% python3 -q
>>> import numpy as np
>>> np.set_printoptions(precision=2, suppress=True, linewidth=120, floatmode="fixed")
>>> def rnd(a):
...     return np.round(a, 2) + 0
... 
>>> A2 = np.array([[-1, 1], [-2, -2]])
>>> cent = np.array([[-3, -4], [-4, -3]])
>>> m1 = np.kron(A2, cent)
>>> print(m1)
[[ 3  4 -3 -4]
 [ 4  3 -4 -3]
 [ 6  8  6  8]
 [ 8  6  8  6]]
>>> A2 = m1 / np.sqrt((m1 ** 2).mean(axis=1, keepdims=True))
>>> print(np.linalg.matrix_rank(m1 - m1.mean(axis=1, keepdims=True)))
3
>>> print(rnd(np.linalg.norm(A2, axis=1)))
[2.00 2.00 2.00 2.00]
>>> r0, v = m1[2], m1[0]
>>> print(r0 @ v)
0
>>> p = (r0 @ v) / (r0 @ r0) * r0
>>> print(p)
[0.00 0.00 0.00 0.00]
>>> print((v - p) @ r0)
0.0
>>> rng = np.random.default_rng(4282)
>>> idx = rng.permutation(4)
>>> print(idx)
[0 3 2 1]
>>> A2 = m1[idx][:, idx]
>>> print(rnd(np.sort(np.abs(np.linalg.eigvals(A2)))))
[ 2.00  2.00 14.00 14.00]
>>> print(np.trace(A2))
18
>>> print(np.diag(A2))
[3 6 6 3]
>>> print(A2)
[[ 3 -4 -3  4]
 [ 8  6  8  6]
 [ 6  8  6  8]
 [ 4 -3 -4  3]]
>>> print(np.allclose(A2, m1))
False
>>> O, _ = np.linalg.qr(np.array([[-0.2, 0.2, 1.1, 1.4, 0.9, 0.2, -0.8],
...     [0.2, 0.2, 0.3, 1.8, 1.6, 0.3, -0.2],
...     [-0.3, -1.3, -0.9, 0.2, -0.5, 0.3, -2.0],
...     [0.6, 2.8, -0.7, 0.3, 0.5, 0.4, 0.8],
...     [-0.6, -1.0, -0.1, 1.3, 1.5, -1.5, -0.6],
...     [0.0, -0.2, -0.1, 0.6, 0.4, -1.7, -1.2],
...     [-2.5, 0.1, 0.6, 0.2, 0.5, 0.1, -0.4]]))
>>> M = 4 * O
>>> print(rnd(M))
[[-0.30 -0.34  2.62  1.27  1.98 -0.46 -1.78]
 [ 0.30 -0.17  0.87  2.57 -0.29  1.77  2.30]
 [-0.45  1.53 -2.36  1.06  2.48  0.70 -0.35]
 [ 0.90 -3.31 -1.56  1.05  0.21 -0.18 -0.78]
 [-0.90  1.02 -0.57  2.10 -2.37 -0.45 -1.90]
 [ 0.00  0.26 -0.24  1.02  0.39 -3.45  1.66]
 [-3.74 -1.21 -0.10 -0.28  0.14  0.16  0.64]]
>>> vec = np.array([-6, -9, -9, 3, 9, -4, 0])
>>> print(rnd(M @ np.eye(7)[1]))
[-0.34 -0.17  1.53 -3.31  1.02  0.26 -1.21]
>>> print(rnd(M @ (2 * vec)))
[  9.65 -20.05  65.77  88.39 -23.77  40.49  67.95]
>>> print(rnd(M @ np.ones(7)))
[ 2.98  7.35  2.61 -3.68 -3.06 -0.36 -4.39]
>>> print(rnd((M * vec).sum(axis=1)))
[  4.83 -10.02  32.89  44.20 -11.89  20.24  33.98]
>>> A2 = M / np.linalg.norm(M, axis=1, keepdims=True)
>>> gram = A2 @ A2.T
>>> print((gram - 2 * np.eye(7)).round(6).argmax(axis=1))
[1 0 0 0 0 0 0]
>>> print(rnd(np.degrees(np.arccos(np.clip(gram[1, 3], -1, 1)))))
90.0
>>> print(rnd(gram))
[[1.00 0.00 0.00 0.00 0.00 0.00 0.00]
 [0.00 1.00 0.00 0.00 0.00 0.00 0.00]
 [0.00 0.00 1.00 0.00 0.00 0.00 0.00]
 [0.00 0.00 0.00 1.00 0.00 0.00 0.00]
 [0.00 0.00 0.00 0.00 1.00 0.00 0.00]
 [0.00 0.00 0.00 0.00 0.00 1.00 0.00]
 [0.00 0.00 0.00 0.00 0.00 0.00 1.00]]
>>> print((np.abs(gram) > 0.9).astype(int))
[[1 0 0 0 0 0 0]
 [0 1 0 0 0 0 0]
 [0 0 1 0 0 0 0]
 [0 0 0 1 0 0 0]
 [0 0 0 0 1 0 0]
 [0 0 0 0 0 1 0]
 [0 0 0 0 0 0 1]]
>>> print(rnd(gram[1]))
[0.00 1.00 0.00 0.00 0.00 0.00 0.00]
>>> print(np.argwhere(np.triu(np.abs(gram) > 0.95, 1)))
[]
>>> A2 = np.array([[-2, 0], [2, 2], [0, -1], [2, 0], [2, 2], [1, 2], [0, 1]])
>>> print(np.vstack([M, A2.T]).shape)
(9, 7)
>>> print(np.linalg.matrix_rank(np.vstack([M, A2.T])))
7
>>> print(np.linalg.matrix_rank(M @ A2))
2
>>> E = np.array([[0.0, -1.0, 0.0, 1.0, 2.0],
...     [-1.0, 0.0, 0.0, 0.0, 0.0],
...     [0.0, 0.0, 0.0, 0.0, 0.0],
...     [1.0, 0.0, 0.0, 0.0, 0.0],
...     [2.0, 0.0, 0.0, 0.0, 0.0]])
>>> left, sig, Vh = np.linalg.svd(E, full_matrices=False)
>>> print(left.shape, sig.shape, Vh.shape)
(5, 5) (5,) (5, 5)
>>> print(rnd(left.T @ E @ Vh.T))
[[2.45 0.00 0.00 0.00 0.00]
 [0.00 2.45 0.00 0.00 0.00]
 [0.00 0.00 0.00 0.00 0.00]
 [0.00 0.00 0.00 0.00 0.00]
 [0.00 0.00 0.00 0.00 0.00]]
>>> left, sig, Vh = np.linalg.svd(E)
>>> V = Vh[:(sig > 1e-8).sum()]
>>> vec = E[1] + 3 * E[4] + rng.integers(2) * np.eye(5)[4]
>>> print(vec)
[5.00 0.00 0.00 0.00 0.00]
>>> print(rnd(np.diag(V.T @ V)))
[1.00 0.17 0.00 0.17 0.67]
>>> print(rnd(np.linalg.norm(vec - V.T @ V @ vec)))
0.0
>>> t3 = np.stack([E, -3 * E, E[::-1]])
>>> print(rnd(np.linalg.norm(t3, axis=(1, 2))))
[ 3.46 10.39  3.46]
>>> print(t3.shape)
(3, 5, 5)
>>> O, V = np.linalg.qr(m1[:, :1])[0], np.linalg.qr(m1[:, 1:])[0]
>>> sig = np.linalg.svd(O.T @ V, compute_uv=False)
>>> print(rnd(sig))
[0.97]
>>> w, V = np.linalg.eigh(E)
>>> print(rnd(np.linalg.eigvalsh(E + 3 * np.eye(5))))
[0.55 3.00 3.00 3.00 5.45]
>>> print(rnd(V.T @ V))
[[1.00 0.00 0.00 0.00 0.00]
 [0.00 1.00 0.00 0.00 0.00]
 [0.00 0.00 1.00 0.00 0.00]
 [0.00 0.00 0.00 1.00 0.00]
 [0.00 0.00 0.00 0.00 1.00]]
>>> print(rnd(np.abs(V[:, -1])))
[0.71 0.29 0.00 0.29 0.58]
>>> print(rnd(V.T @ E @ V))
[[-2.45  0.00  0.00  0.00  0.00]
 [ 0.00  0.00  0.00  0.00  0.00]
 [ 0.00  0.00  0.00  0.00  0.00]
 [ 0.00  0.00  0.00  0.00  0.00]
 [ 0.00  0.00  0.00  0.00  2.45]]
>>> print(rnd(np.linalg.eigvalsh(E @ E)))
[0.00 0.00 0.00 6.00 6.00]
>>> print(np.unique(w.round(6) + 0, return_counts=True)[1])
[1 3 1]
>>> print(rnd(V @ np.diag(w) @ V.T))
[[ 0.00 -1.00  0.00  1.00  2.00]
 [-1.00  0.00  0.00  0.00  0.00]
 [ 0.00  0.00  0.00  0.00  0.00]
 [ 1.00  0.00  0.00  0.00  0.00]
 [ 2.00  0.00  0.00  0.00  0.00]]
>>> A = np.load("x.npy")
>>> print(A)
[[-16 -16 -28   8 -38   0  34 -26   8  32  32  -6]
 [-36 -19 -46  18 -60 -17  34 -33 -16  38  55  12]
 [-20 -17 -32  10 -43  -3  35 -28   4  34  37  -3]
 [  0  -2  -2   0  -3   2   5  -3   4   4   2  -3]
 [ -4  -1  -4   2  -5  -3   1  -2  -4   2   5   3]
 [-12 -11 -20   6 -27  -1  23 -18   4  22  23  -3]
 [-28  -7 -28  14 -35 -21   7 -14 -28  14  35  21]]
>>> print(np.allclose(A[:-1].T @ np.linalg.lstsq(A[:-1].T, A[-1])[0], A[-1]))
True
>>> print(np.unique(A.round(6), axis=0).shape)
(7, 12)
>>> print(rnd(A @ np.linalg.pinv(A) @ A))
[[-16.00 -16.00 -28.00   8.00 -38.00   0.00  34.00 -26.00   8.00  32.00  32.00  -6.00]
 [-36.00 -19.00 -46.00  18.00 -60.00 -17.00  34.00 -33.00 -16.00  38.00  55.00  12.00]
 [-20.00 -17.00 -32.00  10.00 -43.00  -3.00  35.00 -28.00   4.00  34.00  37.00  -3.00]
 [  0.00  -2.00  -2.00   0.00  -3.00   2.00   5.00  -3.00   4.00   4.00   2.00  -3.00]
 [ -4.00  -1.00  -4.00   2.00  -5.00  -3.00   1.00  -2.00  -4.00   2.00   5.00   3.00]
 [-12.00 -11.00 -20.00   6.00 -27.00  -1.00  23.00 -18.00   4.00  22.00  23.00  -3.00]
 [-28.00  -7.00 -28.00  14.00 -35.00 -21.00   7.00 -14.00 -28.00  14.00  35.00  21.00]]
>>> r = np.linalg.matrix_rank(A)
>>> print(r)
2
>>> ns = np.linalg.svd(A)[2][r:].T
>>> print(np.allclose(A @ ns, 0))
True
>>> print([int(np.linalg.matrix_rank(A[:i])) for i in range(1, len(A) + 1)])
[1, 2, 2, 2, 2, 2, 2]
>>> print(ns.shape)
(12, 10)
>>> print([int(np.linalg.matrix_rank(np.delete(A, i, axis=0))) for i in range(7)])
[2, 2, 2, 2, 2, 2, 2]
>>> K = np.loadtxt("case9.csv", delimiter=",")
>>> print(K)
[[ 2.44  0.09  1.62 -2.41  2.37]
 [ 0.60 -0.08  0.31 -0.75  0.60]
 [-1.68 -0.07 -0.92  1.69 -2.02]
 [-4.46  0.06 -2.93  4.46 -4.55]
 [ 1.05 -0.16  0.81 -1.11  0.96]
 [-1.24 -0.04 -0.90  1.42 -1.33]
 [-1.45 -0.03 -0.94  1.69 -1.61]
 [ 0.85 -0.01  0.37 -0.75  0.81]
 [ 6.51 -0.05  4.38 -6.35  6.51]
 [-3.08 -0.09 -2.17  3.05 -3.18]
 [ 3.10 -0.16  1.98 -2.94  3.22]
 [-2.18  0.16 -1.57  2.20 -2.38]
 [-0.69  0.01 -0.47  0.89 -0.66]]
>>> print(np.einsum("ii->", E))
0.0
>>> print(rnd(np.linalg.eigvals(E)))
[ 2.45 -2.45  0.00  0.00  0.00]
>>> print(np.einsum("ij,ji->", E, E))
12.0
>>> print(rnd(np.linalg.eigvals(E).sum().real))
0.0
>>> print(rnd(np.linalg.det(2 * E)), rnd(np.linalg.det(E)))
0.0 0.0
>>> cent = K[[7, 8]].astype(float)
>>> for _ in range(5):
...     idx = np.linalg.norm(K[:, None] - cent, axis=-1).argmin(axis=1)
...     cent = np.array([K[idx == j].mean(axis=0) for j in range(2)])
... 
>>> print(idx)
[1 0 0 0 0 0 0 0 1 0 1 0 0]
>>> print(np.bincount(idx))
[10  3]
>>> print(rnd(cent[1] - cent[0]))
[ 5.24 -0.02  3.50 -5.18  5.37]
>>> dist = np.linalg.norm(K[:, None] - K[None], axis=-1)
>>> print(dist.shape)
(13, 13)
>>> print(np.flatnonzero(dist[1] < dist.mean() / 2))
[ 1  4  7 12]
>>> print((dist + 1e9 * np.eye(13)).round(6).argmin(axis=1))
[10  7  6  9  7  6  5  1 10 11  0  2  5]
>>> print(rnd(np.linalg.norm(K, axis=1)))
[ 4.47  1.18  3.26  8.31  1.98  2.48  2.90  1.44 12.01  5.80  5.71  4.21  1.39]
>>> print(rnd(np.linalg.norm(K - K.mean(axis=0), axis=1)))
[ 4.59  1.30  3.14  8.19  2.10  2.36  2.78  1.56 12.13  5.68  5.83  4.09  1.27]
>>> print(np.unravel_index(dist.round(6).argmax(), dist.shape))
(np.int64(3), np.int64(8))
>>> W0 = np.array([[-1.3, -0.1, 0.2, 0.6, -0.5, 1.9, -0.9, -1.3, 1.6, -1.3, -1.2],
...     [-0.3, 0.5, 0.6, -0.3, -0.5, 0.0, 0.6, 1.3, 0.2, -0.6, -1.1],
...     [-1.7, -1.8, 0.4, 0.6, 0.0, 0.4, 1.4, 0.4, 1.7, 0.8, 0.0],
...     [-0.2, -0.8, 0.0, 0.4, 0.1, 0.0, -0.4, -1.0, -0.7, 0.1, 1.8],
...     [-1.1, 0.5, 1.9, 0.8, 0.4, 0.2, -0.7, -0.1, -0.8, 0.8, 1.7],
...     [-0.5, 0.6, -1.1, -0.9, -0.1, -1.6, 1.5, -1.8, -0.1, -0.2, 1.6],
...     [0.5, 0.8, -1.2, 0.9, 0.5, 1.2, 2.0, 0.4, -2.6, -0.5, -0.6]])
>>> print(W0)
[[-1.30 -0.10  0.20  0.60 -0.50  1.90 -0.90 -1.30  1.60 -1.30 -1.20]
 [-0.30  0.50  0.60 -0.30 -0.50  0.00  0.60  1.30  0.20 -0.60 -1.10]
 [-1.70 -1.80  0.40  0.60  0.00  0.40  1.40  0.40  1.70  0.80  0.00]
 [-0.20 -0.80  0.00  0.40  0.10  0.00 -0.40 -1.00 -0.70  0.10  1.80]
 [-1.10  0.50  1.90  0.80  0.40  0.20 -0.70 -0.10 -0.80  0.80  1.70]
 [-0.50  0.60 -1.10 -0.90 -0.10 -1.60  1.50 -1.80 -0.10 -0.20  1.60]
 [ 0.50  0.80 -1.20  0.90  0.50  1.20  2.00  0.40 -2.60 -0.50 -0.60]]
>>> gram = W0.T @ W0
>>> print(rnd(np.linalg.eigvalsh(gram)[::-1]))
[22.87 18.71 11.84 10.12  9.27  3.90  0.60  0.00  0.00  0.00  0.00]
>>> print(rnd(np.linalg.svd(W0, compute_uv=False) ** 2))
[22.87 18.71 11.84 10.12  9.27  3.90  0.60]
>>> print((W0 @ W0.T).shape)
(7, 7)
>>> print(np.linalg.matrix_rank(gram))
7
